$ python3 -q
>>> import numpy as np
>>> np.set_printoptions(precision=2, suppress=True, linewidth=160, sign=" ")
>>> rd = lambda a: np.round(a, 2) + 0
>>> arr = np.loadtxt("sample15.csv", delimiter=",")
>>> print(arr)
[[  8.   8.   5.   3.   9.   5.   9.]
 [ 40.  40.  25.  15.  45.  25.  45.]
 [-16. -16. -10.  -6. -18. -10. -18.]
 [ 32.  32.  20.  12.  36.  20.  36.]
 [ 24.  24.  15.   9.  27.  15.  27.]
 [-40. -40. -25. -15. -45. -25. -45.]
 [ -8.  -8.  -5.  -3.  -9.  -5.  -9.]
 [-40. -40. -25. -15. -45. -25. -45.]
 [-40. -40. -25. -15. -45. -25. -45.]
 [-16. -16. -10.  -6. -18. -10. -18.]
 [ 40.  40.  25.  15.  45.  25.  45.]
 [-32. -32. -20. -12. -36. -20. -36.]
 [ -8.  -8.  -5.  -3.  -9.  -5.  -9.]]
>>> Uu, sig, Vh = np.linalg.svd(arr)
>>> evecs = Vh[:(sig > 1e-8).sum()]
>>> rng = np.random.default_rng(859)
>>> x = arr[8] + 3 * arr[9] + rng.integers(2) * np.eye(7)[5]
>>> x
array([-88., -88., -55., -33., -99., -55., -99.])
>>> np.linalg.matrix_rank(np.vstack([arr, x]))
np.int64(1)
>>> print(rd(np.linalg.norm(x - evecs.T @ evecs @ x)))
0.0
>>> print(rd(evecs.T @ evecs))
[[ 0.18  0.18  0.11  0.07  0.21  0.11  0.21]
 [ 0.18  0.18  0.11  0.07  0.21  0.11  0.21]
 [ 0.11  0.11  0.07  0.04  0.13  0.07  0.13]
 [ 0.07  0.07  0.04  0.03  0.08  0.04  0.08]
 [ 0.21  0.21  0.13  0.08  0.23  0.13  0.23]
 [ 0.11  0.11  0.07  0.04  0.13  0.07  0.13]
 [ 0.21  0.21  0.13  0.08  0.23  0.13  0.23]]
>>> print(np.allclose(evecs.T @ evecs @ x, x))
True
>>> C2 = arr.T @ arr
>>> np.diag(C2)
array([ 11328.,  11328.,   4425.,   1593.,  14337.,   4425.,  14337.])
>>> rd(np.linalg.eigvalsh(C2)[::-1])
array([ 61773.,      0.,      0.,      0.,      0.,      0.,      0.])
>>> (arr @ arr.T).shape
(13, 13)
>>> np.trace(C2), (arr ** 2).sum()
(np.float64(61773.0), np.float64(61773.0))
>>> np.linalg.matrix_rank(C2)
np.int64(1)
>>> print(C2)
[[ 11328.  11328.   7080.   4248.  12744.   7080.  12744.]
 [ 11328.  11328.   7080.   4248.  12744.   7080.  12744.]
 [  7080.   7080.   4425.   2655.   7965.   4425.   7965.]
 [  4248.   4248.   2655.   1593.   4779.   2655.   4779.]
 [ 12744.  12744.   7965.   4779.  14337.   7965.  14337.]
 [  7080.   7080.   4425.   2655.   7965.   4425.   7965.]
 [ 12744.  12744.   7965.   4779.  14337.   7965.  14337.]]
>>> Uu, sig, Vh = np.linalg.svd(arr)
>>> print(np.argmax(sig[:-1] / (sig[1:] + 1e-6)) + 1)
1
>>> M2 = Uu[:, :1] @ np.diag(sig[:1]) @ Vh[:1]
>>> np.linalg.matrix_rank(arr, rtol=0.05)
np.int64(1)
>>> rd(M2)
array([[  8.,   8.,   5.,   3.,   9.,   5.,   9.],
       [ 40.,  40.,  25.,  15.,  45.,  25.,  45.],
       [-16., -16., -10.,  -6., -18., -10., -18.],
       [ 32.,  32.,  20.,  12.,  36.,  20.,  36.],
       [ 24.,  24.,  15.,   9.,  27.,  15.,  27.],
       [-40., -40., -25., -15., -45., -25., -45.],
       [ -8.,  -8.,  -5.,  -3.,  -9.,  -5.,  -9.],
       [-40., -40., -25., -15., -45., -25., -45.],
       [-40., -40., -25., -15., -45., -25., -45.],
       [-16., -16., -10.,  -6., -18., -10., -18.],
       [ 40.,  40.,  25.,  15.,  45.,  25.,  45.],
       [-32., -32., -20., -12., -36., -20., -36.],
       [ -8.,  -8.,  -5.,  -3.,  -9.,  -5.,  -9.]])
>>> rd(np.abs(arr - M2).max())
np.float64(0.0)
>>> rd(np.linalg.norm(arr - M2, 2)), rd(sig[1])
(np.float64(0.0), np.float64(0.0))
>>> A = np.load("m.npy")
>>> A
array([[-0.45, -0.12,  0.62, -1.64, -1.19,  2.16, -1.7 ],
       [ 2.14, -2.26,  0.74,  1.28,  1.07, -1.78,  2.08],
       [-1.79,  2.06, -0.84, -0.68, -0.62,  0.98, -1.38],
       [ 2.61, -3.  ,  1.22,  1.  ,  0.91, -1.44,  2.02],
       [ 0.21,  0.54, -0.92,  1.88,  1.34, -2.46,  1.82],
       [ 1.29, -1.68,  0.86,  0.04,  0.13, -0.12,  0.58],
       [ 3.46, -3.58,  1.1 ,  2.24,  1.85, -3.1 ,  3.52],
       [-1.52,  1.34, -0.18, -1.52, -1.19,  2.06, -2.04],
       [-2.59,  2.8 , -0.98, -1.4 , -1.19,  1.96, -2.38],
       [-2.51,  2.66, -0.88, -1.48, -1.24,  2.06, -2.42],
       [ 0.15, -0.18,  0.08,  0.04,  0.04, -0.06,  0.1 ],
       [ 0.71, -0.5 , -0.08,  1.  ,  0.76, -1.34,  1.22],
       [ 0.26, -0.62,  0.54, -0.64, -0.43,  0.82, -0.48],
       [-2.59,  2.8 , -0.98, -1.4 , -1.19,  1.96, -2.38],
       [ 0.68, -0.2 , -0.44,  1.6 ,  1.18, -2.12,  1.76],
       [-0.03, -0.36,  0.5 , -0.92, -0.65,  1.2 , -0.86]])
>>> def softmax(z):
...     e = np.exp(z - z.max(axis=-1, keepdims=True))
...     return e / e.sum(axis=-1, keepdims=True)
... 
>>> rd(softmax(10 * A[2]))
array([ 0.,  1.,  0.,  0.,  0.,  0.,  0.])
>>> rd(softmax(A[2] + 5))
array([ 0.01,  0.63,  0.03,  0.04,  0.04,  0.21,  0.02])
>>> rd(softmax(A).sum(axis=1))
array([ 1.,  1.,  1.,  1.,  1.,  1.,  1.,  1.,  1.,  1.,  1.,  1.,  1.,  1.,  1.,  1.])
>>> att = A @ A.T / np.sqrt(7)
>>> print(rd(softmax(att)[2] @ A))
[-2.49  2.67 -0.91 -1.41 -1.19  1.96 -2.34]
>>> cent = A[[0, 11]].astype(float)
>>> for _ in range(7):
...     idx = np.linalg.norm(A[:, None] - cent, axis=-1).argmin(axis=1)
...     cent = np.array([A[idx == j].mean(axis=0) for j in range(2)])
... 
>>> idx
array([ 0,  1,  0,  1,  1,  1,  1,  0,  0,  0,  1,  1,  0,  0,  1,  0])
>>> np.bincount(idx)
array([ 8,  8])
>>> rd(cent)
array([[-1.4 ,  1.32, -0.27, -1.21, -0.96,  1.65, -1.7 ],
       [ 1.41, -1.36,  0.32,  1.14,  0.91, -1.55,  1.64]])
>>> u = np.array([0, 3, 1, 3, 0, 0, 1, 2, 2, 1, 2, 1, 1, 0, 0])
>>> m1 = np.array([np.roll(u, i) for i in range(15)])
>>> m1
array([[ 0,  3,  1,  3,  0,  0,  1,  2,  2,  1,  2,  1,  1,  0,  0],
       [ 0,  0,  3,  1,  3,  0,  0,  1,  2,  2,  1,  2,  1,  1,  0],
       [ 0,  0,  0,  3,  1,  3,  0,  0,  1,  2,  2,  1,  2,  1,  1],
       [ 1,  0,  0,  0,  3,  1,  3,  0,  0,  1,  2,  2,  1,  2,  1],
       [ 1,  1,  0,  0,  0,  3,  1,  3,  0,  0,  1,  2,  2,  1,  2],
       [ 2,  1,  1,  0,  0,  0,  3,  1,  3,  0,  0,  1,  2,  2,  1],
       [ 1,  2,  1,  1,  0,  0,  0,  3,  1,  3,  0,  0,  1,  2,  2],
       [ 2,  1,  2,  1,  1,  0,  0,  0,  3,  1,  3,  0,  0,  1,  2],
       [ 2,  2,  1,  2,  1,  1,  0,  0,  0,  3,  1,  3,  0,  0,  1],
       [ 1,  2,  2,  1,  2,  1,  1,  0,  0,  0,  3,  1,  3,  0,  0],
       [ 0,  1,  2,  2,  1,  2,  1,  1,  0,  0,  0,  3,  1,  3,  0],
       [ 0,  0,  1,  2,  2,  1,  2,  1,  1,  0,  0,  0,  3,  1,  3],
       [ 3,  0,  0,  1,  2,  2,  1,  2,  1,  1,  0,  0,  0,  3,  1],
       [ 1,  3,  0,  0,  1,  2,  2,  1,  2,  1,  1,  0,  0,  0,  3],
       [ 3,  1,  3,  0,  0,  1,  2,  2,  1,  2,  1,  1,  0,  0,  0]])
>>> rd(np.sort(np.abs(np.fft.fft(m1[0])))), rd(np.sort(np.linalg.svd(m1, compute_uv=False)))
(array([  1.56,   1.56,   2.29,   2.29,   2.65,   2.65,   3.3 ,   3.3 ,   4.7 ,   4.7 ,   5.4 ,   5.4 ,   6.41,   6.41,  17.  ]), array([  1.56,   1.56,   2.29,   2.29,   2.65,   2.65,   3.3 ,   3.3 ,   4.7 ,   4.7 ,   5.4 ,   5.4 ,   6.41,   6.41,  17.  ]))
>>> (m1 @ m1)[0]
array([ 16,  12,  23,  21,  31,  16,  15,  11,  16,  23,  22,  26,  17,  24,  16])
>>> np.allclose(m1 @ m1.T, m1.T @ m1)
True
>>> m1 @ (-1.0) ** np.arange(15)
array([-3.,  3., -3.,  5., -3.,  7., -5.,  9., -5.,  7., -7.,  7., -1.,  3.,  3.])
>>> m1 @ np.ones(15)
array([ 17.,  17.,  17.,  17.,  17.,  17.,  17.,  17.,  17.,  17.,  17.,  17.,  17.,  17.,  17.])
>>> u = np.array([3, 3, -1, -1, -3, 0, 1, -3, 1, 3, -3, -2, -1, 2, 3])
>>> M2 = m1 + np.outer(u, np.eye(15)[4])
>>> rd(np.linalg.det(M2) / np.linalg.det(m1)), rd(1 + np.linalg.solve(m1, u)[4])
(np.float64(2.08), np.float64(2.08))
>>> np.linalg.matrix_rank(np.linalg.inv(M2) - np.linalg.inv(m1), tol=1e-8)
np.int64(1)
>>> np.linalg.matrix_rank(M2 - m1)
np.int64(1)
>>> W0 = np.load("arr.npy")
>>> print(W0)
[[ 7  4  5  7  3  4  5  4]
 [ 6  3  4  6  2  3  4  3]
 [10  7  8 10  6  7  8  7]
 [ 6  3  4  6  2  3  4  3]
 [ 9  6  7  9  5  6  7  6]
 [ 8  5  6  8  4  5  6  5]
 [ 7  4  5  7  3  4  5  4]
 [-2 -5 -4 -2 -6 -5 -4 -5]
 [ 4  1  2  4  0  1  2  1]
 [-4 -7 -6 -4 -8 -7 -6 -7]]
>>> rk = np.linalg.matrix_rank(W0)
>>> rk
np.int64(2)
>>> null = np.linalg.svd(W0)[2][rk:].T
>>> [int(np.linalg.matrix_rank(W0[:, :j + 1])) for j in range(8)]
[1, 2, 2, 2, 2, 2, 2, 2]
>>> print(np.allclose(W0 @ null, 0))
True
>>> print(np.linalg.matrix_rank(W0.T @ W0), np.linalg.matrix_rank(W0 @ W0.T))
2 2
>>> print([int(np.linalg.matrix_rank(np.delete(W0, i, axis=0))) for i in range(10)])
[2, 2, 2, 2, 2, 2, 2, 2, 2, 2]
>>> null.shape
(8, 6)
>>> [int(np.linalg.matrix_rank(W0[:i])) for i in range(1, len(W0) + 1)]
[1, 2, 2, 2, 2, 2, 2, 2, 2, 2]
>>> M2 = W0[0, 0] * W0[1:] - np.outer(W0[1:, 0], W0[0])
>>> print(M2)
[[  0  -3  -2   0  -4  -3  -2  -3]
 [  0   9   6   0  12   9   6   9]
 [  0  -3  -2   0  -4  -3  -2  -3]
 [  0   6   4   0   8   6   4   6]
 [  0   3   2   0   4   3   2   3]
 [  0   0   0   0   0   0   0   0]
 [  0 -27 -18   0 -36 -27 -18 -27]
 [  0  -9  -6   0 -12  -9  -6  -9]
 [  0 -33 -22   0 -44 -33 -22 -33]]
>>> print(np.linalg.matrix_rank(M2), np.linalg.matrix_rank(W0))
1 2
>>> np.flatnonzero(~M2.round(6).any(axis=1))
array([ 5])
>>> rd(W0[:, 0] / W0[0, 0])
array([ 1.  ,  0.86,  1.43,  0.86,  1.29,  1.14,  1.  , -0.29,  0.57, -0.57])
>>> M2 = arr / np.linalg.norm(arr, axis=1, keepdims=True)
>>> C2 = M2 @ M2.T
>>> print(rd(np.degrees(np.arccos(np.clip(C2[6, 7], -1, 1)))))
0.0
>>> rd(W0 @ np.linalg.pinv(W0) @ W0)
array([[ 7.,  4.,  5.,  7.,  3.,  4.,  5.,  4.],
       [ 6.,  3.,  4.,  6.,  2.,  3.,  4.,  3.],
       [10.,  7.,  8., 10.,  6.,  7.,  8.,  7.],
       [ 6.,  3.,  4.,  6.,  2.,  3.,  4.,  3.],
       [ 9.,  6.,  7.,  9.,  5.,  6.,  7.,  6.],
       [ 8.,  5.,  6.,  8.,  4.,  5.,  6.,  5.],
       [ 7.,  4.,  5.,  7.,  3.,  4.,  5.,  4.],
       [-2., -5., -4., -2., -6., -5., -4., -5.],
       [ 4.,  1.,  2.,  4.,  0.,  1.,  2.,  1.],
       [-4., -7., -6., -4., -8., -7., -6., -7.]])
>>> np.allclose(W0[:-1].T @ np.linalg.lstsq(W0[:-1].T, W0[-1])[0], W0[-1])
True
>>> try:
...     np.linalg.inv(W0)
... except np.linalg.LinAlgError as e:
...     print("failed:", e)
... 
failed: Last 2 dimensions of the array must be square
>>> X = np.loadtxt("test13.csv", delimiter=",")
>>> X
array([[ 41.,   1.,  32.,  -2., -35., -18., -22.,  37.,   4.,  15.,  20., -11.,  41.],
       [  1.,   2.,   1.,  -4.,   2.,   0.,   1.,   2.,   8.,   3.,   4.,   5.,   1.],
       [ 32.,   1.,  25.,  -2., -27., -14., -17.,  29.,   4.,  12.,  16.,  -8.,  32.],
       [ -2.,  -4.,  -2.,   8.,  -4.,   0.,  -2.,  -4., -16.,  -6.,  -8., -10.,  -2.],
       [-35.,   2., -27.,  -4.,  34.,  16.,  21., -30.,   8.,  -9., -12.,  17., -35.],
       [-18.,   0., -14.,   0.,  16.,   8.,  10., -16.,   0.,  -6.,  -8.,   6., -18.],
       [-22.,   1., -17.,  -2.,  21.,  10.,  13., -19.,   4.,  -6.,  -8.,  10., -22.],
       [ 37.,   2.,  29.,  -4., -30., -16., -19.,  34.,   8.,  15.,  20.,  -7.,  37.],
       [  4.,   8.,   4., -16.,   8.,   0.,   4.,   8.,  32.,  12.,  16.,  20.,   4.],
       [ 15.,   3.,  12.,  -6.,  -9.,  -6.,  -6.,  15.,  12.,   9.,  12.,   3.,  15.],
       [ 20.,   4.,  16.,  -8., -12.,  -8.,  -8.,  20.,  16.,  12.,  16.,   4.,  20.],
       [-11.,   5.,  -8., -10.,  17.,   6.,  10.,  -7.,  20.,   3.,   4.,  17., -11.],
       [ 41.,   1.,  32.,  -2., -35., -18., -22.,  37.,   4.,  15.,  20., -11.,  41.]])
>>> u, r1 = X[10], X[12]
>>> u @ r1
np.float64(4172.0)
>>> p = (u @ r1) / (u @ u) * u
>>> rd(r1 - p)
array([  7.35,  -5.73,   5.08,  11.46, -14.81,  -4.54,  -8.54,   3.35, -22.92,  -5.19,  -6.92, -17.73,   7.35])
>>> M2 = W0 / np.linalg.norm(W0, axis=1, keepdims=True)
>>> C2 = M2 @ M2.T
>>> rd(C2)
array([[ 1.  ,  1.  ,  0.99,  1.  ,  1.  ,  1.  ,  1.  , -0.83,  0.94, -0.88],
       [ 1.  ,  1.  ,  0.99,  1.  ,  0.99,  0.99,  1.  , -0.79,  0.96, -0.85],
       [ 0.99,  0.99,  1.  ,  0.99,  1.  ,  1.  ,  0.99, -0.88,  0.9 , -0.92],
       [ 1.  ,  1.  ,  0.99,  1.  ,  0.99,  0.99,  1.  , -0.79,  0.96, -0.85],
       [ 1.  ,  0.99,  1.  ,  0.99,  1.  ,  1.  ,  1.  , -0.87,  0.91, -0.92],
       [ 1.  ,  0.99,  1.  ,  0.99,  1.  ,  1.  ,  1.  , -0.85,  0.92, -0.9 ],
       [ 1.  ,  1.  ,  0.99,  1.  ,  1.  ,  1.  ,  1.  , -0.83,  0.94, -0.88],
       [-0.83, -0.79, -0.88, -0.79, -0.87, -0.85, -0.83,  1.  , -0.58,  0.99],
       [ 0.94,  0.96,  0.9 ,  0.96,  0.91,  0.92,  0.94, -0.58,  1.  , -0.66],
       [-0.88, -0.85, -0.92, -0.85, -0.92, -0.9 , -0.88,  0.99, -0.66,  1.  ]])
>>> print(rd(C2[3]))
[ 1.    1.    0.99  1.    0.99  0.99  1.   -0.79  0.96 -0.85]
>>> rd(np.linalg.norm(M2, axis=1))
array([ 1.,  1.,  1.,  1.,  1.,  1.,  1.,  1.,  1.,  1.])
>>> w, evecs = np.linalg.eigh(X)
>>> x = np.array([3, 0, 3, -2, 5, 3, 0, 0, 0, -3, -1, -2, 5])
>>> print(rd(np.linalg.eigvalsh(X[1:, 1:])))
[   0.      0.      0.      0.      0.      0.      0.      0.      0.      0.     71.34  167.66]
>>> M2 = X / np.linalg.norm(X, axis=1, keepdims=True)
>>> C2 = M2 @ M2.T
>>> rd(C2[7])
array([ 1.  ,  0.26,  1.  , -0.26, -0.96, -0.99, -0.97,  1.  ,  0.26,  0.94,  0.94, -0.55,  1.  ])
>>> (C2 - 2 * np.eye(13)).round(6).argmax(axis=1)
array([ 12,   8,   0,   5,   6,   6,   4,   2,   1,  10,   9,   4,   0])
>>> rd(np.linalg.norm(M2, axis=1))
array([ 1.,  1.,  1.,  1.,  1.,  1.,  1.,  1.,  1.,  1.,  1.,  1.,  1.])
>>> rd(np.degrees(np.arccos(np.clip(C2[7, 8], -1, 1))))
np.float64(74.76)
>>> rk = np.linalg.matrix_rank(arr)
>>> rk
np.int64(1)
>>> null = np.linalg.svd(arr)[2][rk:].T
>>> [int(np.linalg.matrix_rank(arr[:i])) for i in range(1, len(arr) + 1)]
[1, 1, 1, 1, 1, 1, 1, 1, 1, 1, 1, 1, 1]
>>> rd(null @ null.T)
array([[ 0.82, -0.18, -0.11, -0.07, -0.21, -0.11, -0.21],
       [-0.18,  0.82, -0.11, -0.07, -0.21, -0.11, -0.21],
       [-0.11, -0.11,  0.93, -0.04, -0.13, -0.07, -0.13],
       [-0.07, -0.07, -0.04,  0.97, -0.08, -0.04, -0.08],
       [-0.21, -0.21, -0.13, -0.08,  0.77, -0.13, -0.23],
       [-0.11, -0.11, -0.07, -0.04, -0.13,  0.93, -0.13],
       [-0.21, -0.21, -0.13, -0.08, -0.23, -0.13,  0.77]])
>>> print(np.allclose(arr @ null, 0))
True
